>>> import numpy as np
>>> np.set_printoptions(suppress=True, linewidth=160)
>>> B = np.array([[1, 1, 2, 3], [2, 3, 1, 1], [3, 0, 0, 0], [0, 1, 0, 2]])
>>> data = np.tril(B)
>>> print(data)
[[1 0 0 0]
 [2 3 0 0]
 [3 0 0 0]
 [0 1 0 2]]
>>> # rows and columns are dependent
>>> print(data @ data)
[[1 0 0 0]
 [8 9 0 0]
 [3 0 0 0]
 [2 5 0 4]]
>>> rk = np.linalg.matrix_rank(data)
>>> print(rk)
3
>>> N = np.linalg.svd(data)[2][rk:].T
>>> print(N @ N.T)
[[0. 0. 0. 0.]
 [0. 0. 0. 0.]
 [0. 0. 1. 0.]
 [0. 0. 0. 0.]]
>>> print([int(np.linalg.matrix_rank(data[:, :j + 1])) for j in range(4)])
[1, 2, 2, 3]
>>> print(N.shape)
(4, 1)
>>> print(np.linalg.matrix_rank(data.T @ data), np.linalg.matrix_rank(data @ data.T))
3 3
>>> print([round(float(x), 2) for x in np.linalg.svd(data, compute_uv=False)[:3]])
[4.29, 2.58, 1.72]
>>> print(np.argsort(-np.linalg.norm(data, axis=0).round(6), kind="stable")[:3])
[0 1 3]
>>> rng = np.random.default_rng(552137)
>>> z = rng.permutation(4)
>>> print(z)
[1 3 2 0]
>>> B = data[z][:, z]
>>> print(np.allclose(B, data))
False
>>> A = np.loadtxt("data.csv", delimiter=",")
>>> print(A.round(2))
[[ 0.   -0.11 -0.49  0.33 -0.05 -0.06  0.8 ]
 [-0.25  0.55  0.2  -0.38 -0.57 -0.18  0.31]
 [ 0.66 -0.02  0.16 -0.42  0.31 -0.44  0.26]
 [-0.3  -0.38  0.76  0.11  0.15  0.05  0.38]
 [-0.52  0.07 -0.13  0.08  0.35 -0.74 -0.14]
 [-0.36 -0.29 -0.31 -0.73  0.23  0.29  0.12]
 [-0.06  0.67  0.07  0.09  0.61  0.36  0.16]]
>>> # orthonormal columns
>>> def softmax(z):
...     e = np.exp(z - z.max(axis=-1, keepdims=True))
...     return e / e.sum(axis=-1, keepdims=True)
... 
>>> print(np.round(softmax(data).sum(axis=1), 2))
[1. 1. 1. 1.]
>>> print(np.round(softmax(10 * data[3]), 2) + 0)
[0. 0. 0. 1.]
>>> print(np.round(softmax(data[3]), 2))
[0.08 0.22 0.08 0.61]
>>> S = data @ data.T / np.sqrt(4)
>>> print(np.round(softmax(S)[3] @ data, 2))
[0.69 1.37 0.   1.31]
>>> print(np.round(softmax(S), 2) + 0)
[[0.17 0.28 0.46 0.1 ]
 [0.   0.96 0.03 0.01]
 [0.04 0.17 0.78 0.01]
 [0.05 0.24 0.05 0.65]]
>>> x0 = np.array([-1, 0, 0, 2, 3, -1, 0])
>>> y = A @ x0
>>> print(y.round(2))
[ 0.59 -2.05 -0.13  0.94  2.47 -0.7   1.72]
>>> print(np.round(np.linalg.solve(A, 2 * y), 2) + 0)
[-2.  0.  0.  4.  6. -2.  0.]
>>> print(np.round(np.linalg.solve(A, y + A[:, 6]), 2) + 0)
[-1.  0.  0.  2.  3. -1.  1.]
>>> print(np.round(np.linalg.solve(A, y), 2) + 0)
[-1.  0.  0.  2.  3. -1.  0.]
>>> T = np.stack([A, 2 * A, A[::-1]])
>>> print((T @ A.T).shape)
(3, 7, 7)
>>> print(np.round(np.linalg.norm(T, axis=(1, 2)), 2))
[2.65 5.29 2.65]
>>> print(T.shape)
(3, 7, 7)
>>> x0 = np.array([0, -1, 2, -2, -1, 1, 1])
>>> a = np.maximum(A @ x0, 0)
>>> print(np.round(A * (a > 1e-9)[:, None], 2))
[[ 0.   -0.   -0.    0.   -0.   -0.    0.  ]
 [-0.25  0.55  0.2  -0.38 -0.57 -0.18  0.31]
 [ 0.66 -0.02  0.16 -0.42  0.31 -0.44  0.26]
 [-0.3  -0.38  0.76  0.11  0.15  0.05  0.38]
 [-0.    0.   -0.    0.    0.   -0.   -0.  ]
 [-0.36 -0.29 -0.31 -0.73  0.23  0.29  0.12]
 [-0.    0.    0.    0.    0.    0.    0.  ]]
>>> print(np.round(np.maximum(A @ x0, 0) - np.maximum(-A @ x0, 0), 2))
[-0.75  1.33  0.68  1.96 -1.72  1.33 -0.8 ]
>>> print(np.flatnonzero(a > 1e-9))
[1 2 3 5]
>>> print(np.round(A.T @ a, 2))
[-0.95 -0.42  1.46 -1.55  0.06 -0.04  1.49]
>>> print(np.count_nonzero(A))
48
>>> print(np.linalg.matrix_rank(A))
7
>>> print(np.round(A - A[0], 2))
[[ 0.    0.    0.    0.    0.    0.    0.  ]
 [-0.25  0.65  0.69 -0.72 -0.52 -0.11 -0.49]
 [ 0.66  0.09  0.65 -0.75  0.36 -0.38 -0.54]
 [-0.3  -0.27  1.25 -0.22  0.2   0.12 -0.42]
 [-0.52  0.18  0.35 -0.26  0.4  -0.68 -0.94]
 [-0.36 -0.19  0.18 -1.07  0.28  0.35 -0.68]
 [-0.06  0.78  0.56 -0.24  0.66  0.42 -0.64]]
>>> print(round(np.linalg.norm(A), 2))
2.65
>>> print(A.shape)
(7, 7)
>>> print(np.unravel_index(np.abs(A).argmax(), A.shape))
(np.int64(0), np.int64(6))
>>> mat = np.load("out16.npy")
>>> print(mat)
[[ 4  1  5  3  4  1  2]
 [ 0  4  2  5  1  2  0]
 [ 4 17 13 23  8  9  2]]
>>> print(np.linalg.lstsq(mat[:-1].T, mat[-1])[2])
2
>>> print(np.round(mat @ np.linalg.pinv(mat) @ mat, 2) + 0)
[[ 4.  1.  5.  3.  4.  1.  2.]
 [ 0.  4.  2.  5.  1.  2.  0.]
 [ 4. 17. 13. 23.  8.  9.  2.]]
>>> U, sigma, vt = np.linalg.svd(mat)
>>> evecs = vt[:(sigma > 1e-8).sum()]
>>> x0 = mat[2] + -2 * mat[0] + rng.integers(2) * np.eye(7)[0]
>>> print(x0)
[-4. 15.  3. 17.  0.  7. -2.]
>>> print(np.round(np.linalg.norm(x0 - evecs.T @ evecs @ x0), 2))
0.0
>>> print(np.allclose(evecs.T @ evecs @ x0, x0))
True
>>> print(np.linalg.matrix_rank(np.vstack([mat, x0])))
2
>>> print(np.round(evecs.T @ evecs, 2))
[[ 0.34 -0.15  0.3  -0.04  0.28 -0.03  0.17]
 [-0.15  0.39  0.02  0.42 -0.05  0.18 -0.08]
 [ 0.3   0.02  0.35  0.16  0.29  0.05  0.15]
 [-0.04  0.42  0.16  0.51  0.07  0.2  -0.02]
 [ 0.28 -0.05  0.29  0.07  0.25  0.01  0.14]
 [-0.03  0.18  0.05  0.2   0.01  0.08 -0.02]
 [ 0.17 -0.08  0.15 -0.02  0.14 -0.02  0.08]]
>>> B = np.array([[3, 3, 5, 0, 1, 1, 1, 3],
...     [1, 2, 4, 3, 2, 4, 5, 2],
...     [3, 1, 0, 5, 5, 2, 2, 4],
...     [0, 3, 5, 0, 2, 3, 1, 3],
...     [0, 5, 0, 5, 0, 1, 0, 2],
...     [4, 0, 5, 1, 1, 5, 1, 0],
...     [5, 0, 2, 3, 3, 3, 5, 0],
...     [2, 2, 1, 3, 1, 2, 3, 0]])
>>> F = B + B.T
>>> print(F)
[[ 6  4  8  0  1  5  6  5]
 [ 4  4  5  6  7  4  5  4]
 [ 8  5  0 10  5  7  4  5]
 [ 0  6 10  0  7  4  4  6]
 [ 1  7  5  7  0  2  3  3]
 [ 5  4  7  4  2 10  4  2]
 [ 6  5  4  4  3  4 10  3]
 [ 5  4  5  6  3  2  3  0]]
>>> evals, evecs = np.linalg.eigh(F)
>>> print(evals.round(2))
[-12.48  -6.71  -4.39  -1.04   3.2    6.58   8.16  36.67]
>>> print(np.abs(evecs[:, -1]).round(6).argmax())
2
>>> print(np.round(evecs.T @ evecs, 2) + 0)
[[1. 0. 0. 0. 0. 0. 0. 0.]
 [0. 1. 0. 0. 0. 0. 0. 0.]
 [0. 0. 1. 0. 0. 0. 0. 0.]
 [0. 0. 0. 1. 0. 0. 0. 0.]
 [0. 0. 0. 0. 1. 0. 0. 0.]
 [0. 0. 0. 0. 0. 1. 0. 0.]
 [0. 0. 0. 0. 0. 0. 1. 0.]
 [0. 0. 0. 0. 0. 0. 0. 1.]]
>>> print(np.round(evecs.T @ F @ evecs, 2) + 0)
[[-12.48   0.     0.     0.     0.     0.     0.     0.  ]
 [  0.    -6.71   0.     0.     0.     0.     0.     0.  ]
 [  0.     0.    -4.39   0.     0.     0.     0.     0.  ]
 [  0.     0.     0.    -1.04   0.     0.     0.     0.  ]
 [  0.     0.     0.     0.     3.2    0.     0.     0.  ]
 [  0.     0.     0.     0.     0.     6.58   0.     0.  ]
 [  0.     0.     0.     0.     0.     0.     8.16   0.  ]
 [  0.     0.     0.     0.     0.     0.     0.    36.67]]
>>> print(np.unique(evals.round(6) + 0, return_counts=True)[1])
[1 1 1 1 1 1 1 1]
>>> B = F[0, 0] * F[1:] - np.outer(F[1:, 0], F[0])
>>> print(B)
[[  0   8  -2  36  38   4   6   4]
 [  0  -2 -64  60  22   2 -24 -10]
 [  0  36  60   0  42  24  24  36]
 [  0  38  22  42  -1   7  12  13]
 [  0   4   2  24   7  35  -6 -13]
 [  0   6 -24  24  12  -6  24 -12]
 [  0   4 -10  36  13 -13 -12 -25]]
>>> print(np.round(F[:, 0] / F[0, 0], 2))
[1.   0.67 1.33 0.   0.17 0.83 1.   0.83]
>>> print(np.linalg.matrix_rank(B), np.linalg.matrix_rank(F))
7 8
>>> print(np.allclose(F @ F.T, F.T @ F))
True
>>> print(F @ F)
[[203 157 157 185 117 188 186 117]
 [157 199 215 183 134 177 187 141]
 [157 215 304 139 154 206 211 161]
 [185 183 139 253 130 176 165 115]
 [117 134 154 130 146 134 136 113]
 [188 177 206 176 134 230 186 138]
 [186 187 211 165 136 186 227 141]
 [117 141 161 115 113 138 141 124]]
